$ ipython --no-banner

In [1]: import numpy as np

In [2]: np.set_printoptions(precision=2, suppress=True, linewidth=140, floatmode="fixed")

In [3]: feats = np.loadtxt("block9.csv", delimiter=",")

In [4]: feats
Out[4]: 
array([[  0.60,  -1.60,   0.70],
       [ -2.20,   2.00,  -0.60],
       [  0.10,   0.50,   0.20],
       [ -0.70,   0.20,   1.30],
       [  0.40,   1.60,  -0.20],
       [  2.80,  -0.40,  -0.20],
       [ -0.70,  -0.90,  -1.20],
       [ -0.20,  -2.00,  -1.50],
       [  0.70,   0.60,  -0.40],
       [ -0.10,  -1.20,   1.70],
       [  0.00,   1.80,  -0.40],
       [ -0.50,   1.00,  -0.50],
       [ -0.20,   1.30,  -0.80],
       [  0.40,   0.50,   0.00],
       [  1.00,   0.90,  -0.30],
       [ -0.70,   0.70,  -2.10],
       [ -0.30,  -0.90,   0.20],
       [  0.00, -15.00,   6.00],
       [  0.00,   1.40,   1.10]])

In [5]: # row 17 dominates

In [6]: Xc = (feats - feats.mean(axis=0)) / feats.std(axis=0)

In [7]: Xc.std(axis=0)
Out[7]: array([1.00, 1.00, 1.00])

In [8]: beta = np.linalg.lstsq(np.delete(Xc, 0, axis=1), Xc[:, 0])[0]

In [9]: beta
Out[9]: array([0.01, 0.08])

In [10]: round(float(1 - np.var(Xc[:, 0] - np.delete(Xc, 0, axis=1) @ beta)), 2)
Out[10]: 0.01

In [11]: np.abs(beta).argmax()
Out[11]: np.int64(1)

In [12]: C2 = np.cov(feats, rowvar=False)

In [13]: np.corrcoef(feats.T)
Out[13]: 
array([[ 1.00, -0.06,  0.08],
       [-0.06,  1.00, -0.81],
       [ 0.08, -0.81,  1.00]])

In [14]: np.polyfit(feats[:, 0], feats[:, 2], 1)
Out[14]: array([0.14, 0.15])

In [15]: dist = np.linalg.norm(feats[:, None] - feats[None], axis=-1)

In [16]: dist.mean(axis=1).argmax()
Out[16]: np.int64(17)

In [17]: dist[:5, :5]
Out[17]: 
array([[0.00, 4.74, 2.22, 2.30, 3.33],
       [4.74, 0.00, 2.86, 3.02, 2.66],
       [2.22, 2.86, 0.00, 1.39, 1.21],
       [2.30, 3.02, 1.39, 0.00, 2.33],
       [3.33, 2.66, 1.21, 2.33, 0.00]])

In [18]: dist[0]
Out[18]: array([ 0.00,  4.74,  2.22,  2.30,  3.33,  2.66,  2.41,  2.37,  2.46,  1.28,  3.62,  3.07,  3.36,  2.22,  2.72,  3.85,  1.24, 14.42,  3.09])

In [19]: dist[0].round(6).argsort(kind="stable")[:4]
Out[19]: array([ 0, 16,  9,  2])

In [20]: Xc = feats - feats.mean(axis=0)

In [21]: U, sig, Vt = np.linalg.svd(Xc, full_matrices=False)

In [22]: np.searchsorted(np.cumsum(sig ** 2) / (sig ** 2).sum(), 0.9) + 1
Out[22]: np.int64(2)

In [23]: (np.sign(U[:, 0]) == np.sign(U[0, 0])).astype(int)
Out[23]: array([1, 0, 0, 0, 0, 0, 0, 1, 0, 1, 0, 0, 0, 0, 0, 0, 1, 1, 0])

In [24]: np.abs(Vt[-1])
Out[24]: array([0.42, 0.33, 0.85])

In [25]: sig
Out[25]: array([16.82,  4.12,  3.89])

In [26]: sig ** 2 / (sig ** 2).sum()
Out[26]: array([0.90, 0.05, 0.05])

In [27]: Vt[0] * np.sign(Vt[0, np.abs(Vt[0]).argmax()])
Out[27]: array([-0.02,  0.93, -0.37])

In [28]: W0 = np.array([[2, 0, -1, 3], [-3, -3, 1, -2], [0, 3, 3, -2], [-7, -9, 2, -3]])

In [29]: # rows and columns are dependent

In [30]: np.round(np.linalg.det(2 * W0), 2), round(float(np.linalg.det(W0)), 2)
Out[30]: (np.float64(-0.0), -0.0)

In [31]: np.kron(np.eye(2, dtype=int), W0)
Out[31]: 
array([[ 2,  0, -1,  3,  0,  0,  0,  0],
       [-3, -3,  1, -2,  0,  0,  0,  0],
       [ 0,  3,  3, -2,  0,  0,  0,  0],
       [-7, -9,  2, -3,  0,  0,  0,  0],
       [ 0,  0,  0,  0,  2,  0, -1,  3],
       [ 0,  0,  0,  0, -3, -3,  1, -2],
       [ 0,  0,  0,  0,  0,  3,  3, -2],
       [ 0,  0,  0,  0, -7, -9,  2, -3]])

In [32]: round(float(np.linalg.det(W0[::-1])), 2)
Out[32]: -0.0

In [33]: np.einsum("ij,ji->", W0, W0)
Out[33]: np.int64(23)

In [34]: np.abs(np.diag(np.linalg.qr(W0)[1])) > 1e-9
Out[34]: array([ True,  True,  True, False])

In [35]: np.linalg.lstsq(W0[:-1].T, W0[-1])[2]
Out[35]: np.int32(3)

In [36]: m1 = np.load("out14.npy")

In [37]: m1
Out[37]: 
array([[4.00, 1.00, 1.00, 1.00],
       [1.00, 4.00, 1.00, 1.00],
       [1.00, 1.00, 4.00, 1.00],
       [1.00, 1.00, 1.00, 4.00]])

In [38]: # equal to its transpose

In [39]: rng = np.random.default_rng(950)

In [40]: lab = rng.permutation(4)

In [41]: lab
Out[41]: array([2, 3, 0, 1])

In [42]: Y = m1[lab][:, lab]

In [43]: Y
Out[43]: 
array([[4.00, 1.00, 1.00, 1.00],
       [1.00, 4.00, 1.00, 1.00],
       [1.00, 1.00, 4.00, 1.00],
       [1.00, 1.00, 1.00, 4.00]])

In [44]: np.round(np.linalg.det(Y), 2), np.round(np.linalg.det(m1[lab]), 2)
Out[44]: (np.float64(189.0), np.float64(189.0))

In [45]: np.diag(Y)
Out[45]: array([4.00, 4.00, 4.00, 4.00])

In [46]: Y = m1 / np.sqrt((m1 ** 2).mean(axis=1, keepdims=True))

In [47]: Y[0]
Out[47]: array([1.84, 0.46, 0.46, 0.46])

In [48]: np.linalg.matrix_rank(Y) == np.linalg.matrix_rank(m1)
Out[48]: np.True_

In [49]: m1 - m1.mean(axis=1, keepdims=True)
Out[49]: 
array([[ 2.25, -0.75, -0.75, -0.75],
       [-0.75,  2.25, -0.75, -0.75],
       [-0.75, -0.75,  2.25, -0.75],
       [-0.75, -0.75, -0.75,  2.25]])

In [50]: Y = m1[0, 0] * m1[1:] - np.outer(m1[1:, 0], m1[0])

In [51]: Y
Out[51]: 
array([[ 0.00, 15.00,  3.00,  3.00],
       [ 0.00,  3.00, 15.00,  3.00],
       [ 0.00,  3.00,  3.00, 15.00]])

In [52]: np.linalg.matrix_rank(Y), np.linalg.matrix_rank(m1)
Out[52]: (np.int64(3), np.int64(4))

In [53]: np.flatnonzero(~Y.round(6).any(axis=1))
Out[53]: array([], dtype=int64)

In [54]: A = np.array([[-2.0, 1.0, 1.0], [1.0, -2.0, 1.0], [1.0, 1.0, -2.0]])

In [55]: # equal to its transpose

In [56]: evals, V = np.linalg.eigh(A)

In [57]: x0 = np.array([-2, -3, 1])

In [58]: np.linalg.eigvalsh(A[1:, 1:])
Out[58]: array([-3.00, -1.00])

In [59]: np.abs(A).sum(axis=1).max(), np.abs(evals).max()
Out[59]: (np.float64(4.0), np.float64(3.0))

In [60]: x0 @ A @ x0
Out[60]: np.float64(-26.0)

In [61]: lab = rng.permutation(3)

In [62]: lab
Out[62]: array([2, 0, 1])

In [63]: Y = A[lab][:, lab]

In [64]: Y
Out[64]: 
array([[-2.00,  1.00,  1.00],
       [ 1.00, -2.00,  1.00],
       [ 1.00,  1.00, -2.00]])

In [65]: np.diag(Y)
Out[65]: array([-2.00, -2.00, -2.00])

In [66]: mat = np.load("data.npy")

In [67]: mat
Out[67]: 
array([[ 0.60,  0.30, -0.40],
       [ 0.20,  0.20, -0.80],
       [-1.70, -1.20,  1.50],
       [ 0.50, -0.10, -0.60],
       [-0.70,  1.40, -0.90],
       [ 0.50, -1.00,  0.20],
       [ 0.00, -4.00, -2.50],
       [ 0.60,  0.40,  1.80],
       [-1.50, -1.30,  1.30],
       [ 0.90,  0.70,  0.30],
       [ 0.30,  0.60, -0.80],
       [ 0.10, -0.70, -0.20],
       [ 2.30,  1.50,  0.30]])

In [68]: O, r_ = np.linalg.qr(mat)

In [69]: np.abs(np.diag(r_))
Out[69]: array([3.62, 4.70, 3.65])

In [70]: O @ r_
Out[70]: 
array([[ 0.60,  0.30, -0.40],
       [ 0.20,  0.20, -0.80],
       [-1.70, -1.20,  1.50],
       [ 0.50, -0.10, -0.60],
       [-0.70,  1.40, -0.90],
       [ 0.50, -1.00,  0.20],
       [ 0.00, -4.00, -2.50],
       [ 0.60,  0.40,  1.80],
       [-1.50, -1.30,  1.30],
       [ 0.90,  0.70,  0.30],
       [ 0.30,  0.60, -0.80],
       [ 0.10, -0.70, -0.20],
       [ 2.30,  1.50,  0.30]])

In [71]: round(float(np.trace(O @ O.T)), 2)
Out[71]: 3.0

In [72]: np.round(abs(r_[0, 0]), 2), np.round(np.linalg.norm(mat[:, 0]), 2)
Out[72]: (np.float64(3.62), np.float64(3.62))

In [73]: M = np.loadtxt("m.csv", delimiter=",")

In [74]: M
Out[74]: 
array([[-2.00,  3.00,  0.00],
       [ 0.00,  0.00,  0.00],
       [ 0.00,  0.00, -2.00]])

In [75]: C2 = M.T @ M

In [76]: (M @ M.T).shape
Out[76]: (3, 3)

In [77]: np.linalg.matrix_rank(C2)
Out[77]: np.int64(2)

In [78]: np.diag(C2)
Out[78]: array([4.00, 9.00, 4.00])

In [79]: data = np.load("arr.npy")

In [80]: data
Out[80]: 
array([[0.15, 0.40, 0.45],
       [0.33, 0.22, 0.44],
       [0.50, 0.29, 0.21]])

In [81]: # a transition matrix

In [82]: def softmax(z):
    ...:     e = np.exp(z - z.max(axis=-1, keepdims=True))
    ...:     return e / e.sum(axis=-1, keepdims=True)
    ...: 

In [83]: softmax(10 * data[2])
Out[83]: array([0.85, 0.10, 0.05])

In [84]: softmax(data).sum(axis=1)
Out[84]: array([1.00, 1.00, 1.00])

In [85]: S = data @ data.T / np.sqrt(3)

In [86]: softmax(S + np.triu(np.full(S.shape, -np.inf), 1))
Out[86]: 
array([[1.00, 0.00, 0.00],
       [0.50, 0.50, 0.00],
       [0.32, 0.33, 0.34]])

In [87]: softmax(S)
Out[87]: 
array([[0.34, 0.33, 0.32],
       [0.33, 0.34, 0.33],
       [0.32, 0.33, 0.34]])

In [88]: evals, V = np.linalg.eig(data)

In [89]: np.round(data @ V[:, 0] - evals[0] * V[:, 0], 2) + 0
Out[89]: array([0.00, 0.00, 0.00])

In [90]: np.round(np.prod(evals), 2)
Out[90]: np.float64(0.04)

In [91]: u = np.array([1, 3])

In [92]: np.convolve(data[2], u)
Out[92]: array([0.50, 1.79, 1.07, 0.64])

In [93]: np.cross(data[2, :3], data[0, :3])
Out[93]: array([ 0.04, -0.19,  0.16])

In [94]: np.polyval(u, data[2])
Out[94]: array([3.50, 3.29, 3.21])

In [95]: Y = np.linalg.inv(data)

In [96]: round(float(np.linalg.cond(data)), 2)
Out[96]: 7.56

In [97]: np.linalg.inv(Y)
Out[97]: 
array([[0.15, 0.40, 0.45],
       [0.33, 0.22, 0.44],
       [0.50, 0.29, 0.21]])

In [98]: np.round(data @ Y, 2) + 0
Out[98]: 
array([[1.00, 0.00, 0.00],
       [0.00, 1.00, 0.00],
       [0.00, 0.00, 1.00]])

In [99]: (np.abs(Y) > 1e-9).astype(int)
Out[99]: 
array([[1, 1, 1],
       [1, 1, 1],
       [1, 1, 1]])

In [100]: round(np.linalg.slogdet(data)[0], 2)
Out[100]: np.float64(1.0)

In [101]: round(float(np.linalg.det(data) * np.linalg.det(Y)), 2)
Out[101]: 1.0

In [102]: arr = np.array([[0, 1, 0], [-1, 2, 1]])

In [103]: arr[0] = arr[1]

In [104]: arr
Out[104]: 
array([[-1,  2,  1],
       [-1,  2,  1]])

In [105]: # rows 0 and 1 are equal

In [106]: U, sig, Vt = np.linalg.svd(arr)

In [107]: sig.round(2) + 0
Out[107]: array([3.46, 0.00])

In [108]: np.argmax(sig[:-1] / (sig[1:] + 1e-6)) + 1
Out[108]: np.int64(1)

In [109]: Y = U[:, :1] @ np.diag(sig[:1]) @ Vt[:1]

In [110]: np.linalg.matrix_rank(Y)
Out[110]: np.int64(1)

In [111]: round(float(np.linalg.norm(arr - Y, 2)), 2), np.round(sig[1], 2)
Out[111]: (0.0, np.float64(0.0))

In [112]: np.linalg.matrix_rank(arr, rtol=0.05)
Out[112]: np.int64(1)

In [113]: round(float(np.abs(arr - Y).max()), 2)
Out[113]: 0.0

In [114]: x0 = np.array([0, 0, 1])

In [115]: (arr * x0).sum(axis=1)
Out[115]: array([1, 1])

In [116]: arr @ x0
Out[116]: array([1, 1])

In [117]: arr * x0
Out[117]: 
array([[0, 0, 1],
       [0, 0, 1]])

In [118]: arr @ (2 * x0)
Out[118]: array([2, 2])

In [119]: np.unique(arr.round(6), axis=0).shape
Out[119]: (1, 3)

In [120]: np.abs(np.diag(np.linalg.qr(arr)[1])) > 1e-9
Out[120]: array([ True, False])

In [121]: np.linalg.lstsq(arr[:-1].T, arr[-1])[2]
Out[121]: np.int32(1)
